% ipython --no-banner

In [1]: import numpy as np

In [2]: import numpy.linalg as la

In [3]: np.set_printoptions(precision=3, suppress=True, linewidth=100, floatmode="fixed")

In [4]: def rd(a):
   ...:     return np.round(a, 3) + 0
   ...: 

In [5]: J = 3 * np.eye(9) + np.ones((9, 9))

In [6]: J
Out[6]: 
array([[4.000, 1.000, 1.000, 1.000, 1.000, 1.000, 1.000, 1.000, 1.000],
       [1.000, 4.000, 1.000, 1.000, 1.000, 1.000, 1.000, 1.000, 1.000],
       [1.000, 1.000, 4.000, 1.000, 1.000, 1.000, 1.000, 1.000, 1.000],
       [1.000, 1.000, 1.000, 4.000, 1.000, 1.000, 1.000, 1.000, 1.000],
       [1.000, 1.000, 1.000, 1.000, 4.000, 1.000, 1.000, 1.000, 1.000],
       [1.000, 1.000, 1.000, 1.000, 1.000, 4.000, 1.000, 1.000, 1.000],
       [1.000, 1.000, 1.000, 1.000, 1.000, 1.000, 4.000, 1.000, 1.000],
       [1.000, 1.000, 1.000, 1.000, 1.000, 1.000, 1.000, 4.000, 1.000],
       [1.000, 1.000, 1.000, 1.000, 1.000, 1.000, 1.000, 1.000, 4.000]])

In [7]: rd(la.norm(J) ** 2 / la.norm(J, 2) ** 2)
Out[7]: np.float64(1.5)

In [8]: rd(la.norm(J, "nuc"))
Out[8]: np.float64(36.0)

In [9]: rd(la.norm(J, 2))
Out[9]: np.float64(12.0)

In [10]: la.norm(J, axis=2)
AxisError: axis 2 is out of bounds for array of dimension 2


In [11]: rd(la.norm(J[8], 1)), rd(la.norm(J[8], np.inf))
Out[11]: (np.float64(12.0), np.float64(4.0))

In [12]: rd(la.norm(J, 1)), rd(la.norm(J, np.inf))
Out[12]: (np.float64(12.0), np.float64(12.0))

In [13]: w, V = la.eigh(J)

In [14]: x = np.array([1, -1, 2, -2, 0, -3, 0, 0, 3])

In [15]: np.abs(J).sum(axis=1).max(), np.abs(w).max()
Out[15]: (np.float64(12.0), np.float64(12.0))

In [16]: L = la.cholesky(J)

In [17]: la.eigvalsh(J).min() > 0
Out[17]: np.True_

In [18]: J / np.sqrt(np.outer(np.diag(J), np.diag(J)))
Out[18]: 
array([[1.000, 0.250, 0.250, 0.250, 0.250, 0.250, 0.250, 0.250, 0.250],
       [0.250, 1.000, 0.250, 0.250, 0.250, 0.250, 0.250, 0.250, 0.250],
       [0.250, 0.250, 1.000, 0.250, 0.250, 0.250, 0.250, 0.250, 0.250],
       [0.250, 0.250, 0.250, 1.000, 0.250, 0.250, 0.250, 0.250, 0.250],
       [0.250, 0.250, 0.250, 0.250, 1.000, 0.250, 0.250, 0.250, 0.250],
       [0.250, 0.250, 0.250, 0.250, 0.250, 1.000, 0.250, 0.250, 0.250],
       [0.250, 0.250, 0.250, 0.250, 0.250, 0.250, 1.000, 0.250, 0.250],
       [0.250, 0.250, 0.250, 0.250, 0.250, 0.250, 0.250, 1.000, 0.250],
       [0.250, 0.250, 0.250, 0.250, 0.250, 0.250, 0.250, 0.250, 1.000]])

In [19]: rd(np.diag(L) ** 2)
Out[19]: array([4.000, 3.750, 3.600, 3.500, 3.429, 3.375, 3.333, 3.300, 3.273])

In [20]: th = np.radians(60)

In [21]: r_ = np.eye(9)

In [22]: r_[3, 3] = r_[0, 0] = np.cos(th)

In [23]: r_[3, 0], r_[0, 3] = -np.sin(th), np.sin(th)

In [24]: rd(r_)
Out[24]: 
array([[ 0.500,  0.000,  0.000,  0.866,  0.000,  0.000,  0.000,  0.000,  0.000],
       [ 0.000,  1.000,  0.000,  0.000,  0.000,  0.000,  0.000,  0.000,  0.000],
       [ 0.000,  0.000,  1.000,  0.000,  0.000,  0.000,  0.000,  0.000,  0.000],
       [-0.866,  0.000,  0.000,  0.500,  0.000,  0.000,  0.000,  0.000,  0.000],
       [ 0.000,  0.000,  0.000,  0.000,  1.000,  0.000,  0.000,  0.000,  0.000],
       [ 0.000,  0.000,  0.000,  0.000,  0.000,  1.000,  0.000,  0.000,  0.000],
       [ 0.000,  0.000,  0.000,  0.000,  0.000,  0.000,  1.000,  0.000,  0.000],
       [ 0.000,  0.000,  0.000,  0.000,  0.000,  0.000,  0.000,  1.000,  0.000],
       [ 0.000,  0.000,  0.000,  0.000,  0.000,  0.000,  0.000,  0.000,  1.000]])

In [25]: B = J @ r_.T

In [26]: rd(la.svd(J, compute_uv=False)), rd(la.svd(B, compute_uv=False))
Out[26]: 
(array([12.000,  3.000,  3.000,  3.000,  3.000,  3.000,  3.000,  3.000,  3.000]),
 array([12.000,  3.000,  3.000,  3.000,  3.000,  3.000,  3.000,  3.000,  3.000]))

In [27]: rd(B)
Out[27]: 
array([[ 2.866,  1.000,  1.000, -2.964,  1.000,  1.000,  1.000,  1.000,  1.000],
       [ 1.366,  4.000,  1.000, -0.366,  1.000,  1.000,  1.000,  1.000,  1.000],
       [ 1.366,  1.000,  4.000, -0.366,  1.000,  1.000,  1.000,  1.000,  1.000],
       [ 3.964,  1.000,  1.000,  1.134,  1.000,  1.000,  1.000,  1.000,  1.000],
       [ 1.366,  1.000,  1.000, -0.366,  4.000,  1.000,  1.000,  1.000,  1.000],
       [ 1.366,  1.000,  1.000, -0.366,  1.000,  4.000,  1.000,  1.000,  1.000],
       [ 1.366,  1.000,  1.000, -0.366,  1.000,  1.000,  4.000,  1.000,  1.000],
       [ 1.366,  1.000,  1.000, -0.366,  1.000,  1.000,  1.000,  4.000,  1.000],
       [ 1.366,  1.000,  1.000, -0.366,  1.000,  1.000,  1.000,  1.000,  4.000]])

In [28]: rd(np.abs(B - J).max(axis=0))
Out[28]: array([2.964, 0.000, 0.000, 3.964, 0.000, 0.000, 0.000, 0.000, 0.000])

In [29]: def softmax(z):
    ...:     e = np.exp(z - z.max(axis=-1, keepdims=True))
    ...:     return e / e.sum(axis=-1, keepdims=True)
    ...: 

In [30]: rd(softmax(J[0] + 2))
Out[30]: array([0.715, 0.036, 0.036, 0.036, 0.036, 0.036, 0.036, 0.036, 0.036])

In [31]: rd(softmax(J).sum(axis=1))
Out[31]: array([1.000, 1.000, 1.000, 1.000, 1.000, 1.000, 1.000, 1.000, 1.000])

In [32]: att = J @ J.T / np.sqrt(9)

In [33]: rd(softmax(att)[0] @ J)
Out[33]: array([3.145, 1.107, 1.107, 1.107, 1.107, 1.107, 1.107, 1.107, 1.107])

In [34]: softmax(att).round(6).argmax(axis=1)
Out[34]: array([0, 1, 2, 3, 4, 5, 6, 7, 8])

In [35]: f = np.array([-3, -3, 3, 3, 1, -1, -3, -2, 1, -2, -2, -3])

In [36]: arr = np.array([np.roll(f, i) for i in range(12)])

In [37]: arr
Out[37]: 
array([[-3, -3,  3,  3,  1, -1, -3, -2,  1, -2, -2, -3],
       [-3, -3, -3,  3,  3,  1, -1, -3, -2,  1, -2, -2],
       [-2, -3, -3, -3,  3,  3,  1, -1, -3, -2,  1, -2],
       [-2, -2, -3, -3, -3,  3,  3,  1, -1, -3, -2,  1],
       [ 1, -2, -2, -3, -3, -3,  3,  3,  1, -1, -3, -2],
       [-2,  1, -2, -2, -3, -3, -3,  3,  3,  1, -1, -3],
       [-3, -2,  1, -2, -2, -3, -3, -3,  3,  3,  1, -1],
       [-1, -3, -2,  1, -2, -2, -3, -3, -3,  3,  3,  1],
       [ 1, -1, -3, -2,  1, -2, -2, -3, -3, -3,  3,  3],
       [ 3,  1, -1, -3, -2,  1, -2, -2, -3, -3, -3,  3],
       [ 3,  3,  1, -1, -3, -2,  1, -2, -2, -3, -3, -3],
       [-3,  3,  3,  1, -1, -3, -2,  1, -2, -2, -3, -3]])

In [38]: x = np.array([-2, 0, -1, -2, 1, 1, 0, -1, -1, 2, 2, 3])

In [39]: target = arr @ x

In [40]: coef, lr = np.zeros(12), 1 / la.norm(arr, 2) ** 2

In [41]: for i in range(3):
    ...:     coef -= lr * arr.T @ (arr @ coef - target)
    ...:     if i % 1 == 0: print(i, round(la.norm(arr @ coef - target), 3))
    ...: 
0 15.669
1 11.535
2 9.753

In [42]: rd(coef)
Out[42]: 
array([-0.434, -1.023, -1.472, -0.855,  0.665,  1.073, -0.392, -0.796, -0.493,  1.175,  2.370,
        2.109])

In [43]: B = la.inv(arr)

In [44]: (np.abs(B) > 1e-9).astype(int)
Out[44]: 
array([[1, 1, 1, 1, 1, 1, 1, 1, 1, 1, 1, 1],
       [1, 1, 1, 1, 1, 1, 1, 1, 1, 1, 1, 1],
       [1, 1, 1, 1, 1, 1, 1, 1, 1, 1, 1, 1],
       [1, 1, 1, 1, 1, 1, 1, 1, 1, 1, 1, 1],
       [1, 1, 1, 1, 1, 1, 1, 1, 1, 1, 1, 1],
       [1, 1, 1, 1, 1, 1, 1, 1, 1, 1, 1, 1],
       [1, 1, 1, 1, 1, 1, 1, 1, 1, 1, 1, 1],
       [1, 1, 1, 1, 1, 1, 1, 1, 1, 1, 1, 1],
       [1, 1, 1, 1, 1, 1, 1, 1, 1, 1, 1, 1],
       [1, 1, 1, 1, 1, 1, 1, 1, 1, 1, 1, 1],
       [1, 1, 1, 1, 1, 1, 1, 1, 1, 1, 1, 1],
       [1, 1, 1, 1, 1, 1, 1, 1, 1, 1, 1, 1]])

In [45]: rd(la.inv(B))
Out[45]: 
array([[-3.000, -3.000,  3.000,  3.000,  1.000, -1.000, -3.000, -2.000,  1.000, -2.000, -2.000,
        -3.000],
       [-3.000, -3.000, -3.000,  3.000,  3.000,  1.000, -1.000, -3.000, -2.000,  1.000, -2.000,
        -2.000],
       [-2.000, -3.000, -3.000, -3.000,  3.000,  3.000,  1.000, -1.000, -3.000, -2.000,  1.000,
        -2.000],
       [-2.000, -2.000, -3.000, -3.000, -3.000,  3.000,  3.000,  1.000, -1.000, -3.000, -2.000,
         1.000],
       [ 1.000, -2.000, -2.000, -3.000, -3.000, -3.000,  3.000,  3.000,  1.000, -1.000, -3.000,
        -2.000],
       [-2.000,  1.000, -2.000, -2.000, -3.000, -3.000, -3.000,  3.000,  3.000,  1.000, -1.000,
        -3.000],
       [-3.000, -2.000,  1.000, -2.000, -2.000, -3.000, -3.000, -3.000,  3.000,  3.000,  1.000,
        -1.000],
       [-1.000, -3.000, -2.000,  1.000, -2.000, -2.000, -3.000, -3.000, -3.000,  3.000,  3.000,
         1.000],
       [ 1.000, -1.000, -3.000, -2.000,  1.000, -2.000, -2.000, -3.000, -3.000, -3.000,  3.000,
         3.000],
       [ 3.000,  1.000, -1.000, -3.000, -2.000,  1.000, -2.000, -2.000, -3.000, -3.000, -3.000,
         3.000],
       [ 3.000,  3.000,  1.000, -1.000, -3.000, -2.000,  1.000, -2.000, -2.000, -3.000, -3.000,
        -3.000],
       [-3.000,  3.000,  3.000,  1.000, -1.000, -3.000, -2.000,  1.000, -2.000, -2.000, -3.000,
        -3.000]])

In [46]: rd(la.slogdet(arr)[0])
Out[46]: np.float64(-1.0)

In [47]: rd(la.det(arr) * la.det(B))
Out[47]: np.float64(1.0)

In [48]: rd(B)
Out[48]: 
array([[ 0.052, -0.045,  0.027, -0.111,  0.045,  0.025, -0.079,  0.039, -0.040,  0.065,  0.050,
        -0.118],
       [-0.118,  0.052, -0.045,  0.027, -0.111,  0.045,  0.025, -0.079,  0.039, -0.040,  0.065,
         0.050],
       [ 0.050, -0.118,  0.052, -0.045,  0.027, -0.111,  0.045,  0.025, -0.079,  0.039, -0.040,
         0.065],
       [ 0.065,  0.050, -0.118,  0.052, -0.045,  0.027, -0.111,  0.045,  0.025, -0.079,  0.039,
        -0.040],
       [-0.040,  0.065,  0.050, -0.118,  0.052, -0.045,  0.027, -0.111,  0.045,  0.025, -0.079,
         0.039],
       [ 0.039, -0.040,  0.065,  0.050, -0.118,  0.052, -0.045,  0.027, -0.111,  0.045,  0.025,
        -0.079],
       [-0.079,  0.039, -0.040,  0.065,  0.050, -0.118,  0.052, -0.045,  0.027, -0.111,  0.045,
         0.025],
       [ 0.025, -0.079,  0.039, -0.040,  0.065,  0.050, -0.118,  0.052, -0.045,  0.027, -0.111,
         0.045],
       [ 0.045,  0.025, -0.079,  0.039, -0.040,  0.065,  0.050, -0.118,  0.052, -0.045,  0.027,
        -0.111],
       [-0.111,  0.045,  0.025, -0.079,  0.039, -0.040,  0.065,  0.050, -0.118,  0.052, -0.045,
         0.027],
       [ 0.027, -0.111,  0.045,  0.025, -0.079,  0.039, -0.040,  0.065,  0.050, -0.118,  0.052,
        -0.045],
       [-0.045,  0.027, -0.111,  0.045,  0.025, -0.079,  0.039, -0.040,  0.065,  0.050, -0.118,
         0.052]])

In [49]: np.allclose(B, arr.T)
Out[49]: False

In [50]: rd(arr @ B)
Out[50]: 
array([[1.000, 0.000, 0.000, 0.000, 0.000, 0.000, 0.000, 0.000, 0.000, 0.000, 0.000, 0.000],
       [0.000, 1.000, 0.000, 0.000, 0.000, 0.000, 0.000, 0.000, 0.000, 0.000, 0.000, 0.000],
       [0.000, 0.000, 1.000, 0.000, 0.000, 0.000, 0.000, 0.000, 0.000, 0.000, 0.000, 0.000],
       [0.000, 0.000, 0.000, 1.000, 0.000, 0.000, 0.000, 0.000, 0.000, 0.000, 0.000, 0.000],
       [0.000, 0.000, 0.000, 0.000, 1.000, 0.000, 0.000, 0.000, 0.000, 0.000, 0.000, 0.000],
       [0.000, 0.000, 0.000, 0.000, 0.000, 1.000, 0.000, 0.000, 0.000, 0.000, 0.000, 0.000],
       [0.000, 0.000, 0.000, 0.000, 0.000, 0.000, 1.000, 0.000, 0.000, 0.000, 0.000, 0.000],
       [0.000, 0.000, 0.000, 0.000, 0.000, 0.000, 0.000, 1.000, 0.000, 0.000, 0.000, 0.000],
       [0.000, 0.000, 0.000, 0.000, 0.000, 0.000, 0.000, 0.000, 1.000, 0.000, 0.000, 0.000],
       [0.000, 0.000, 0.000, 0.000, 0.000, 0.000, 0.000, 0.000, 0.000, 1.000, 0.000, 0.000],
       [0.000, 0.000, 0.000, 0.000, 0.000, 0.000, 0.000, 0.000, 0.000, 0.000, 1.000, 0.000],
       [0.000, 0.000, 0.000, 0.000, 0.000, 0.000, 0.000, 0.000, 0.000, 0.000, 0.000, 1.000]])
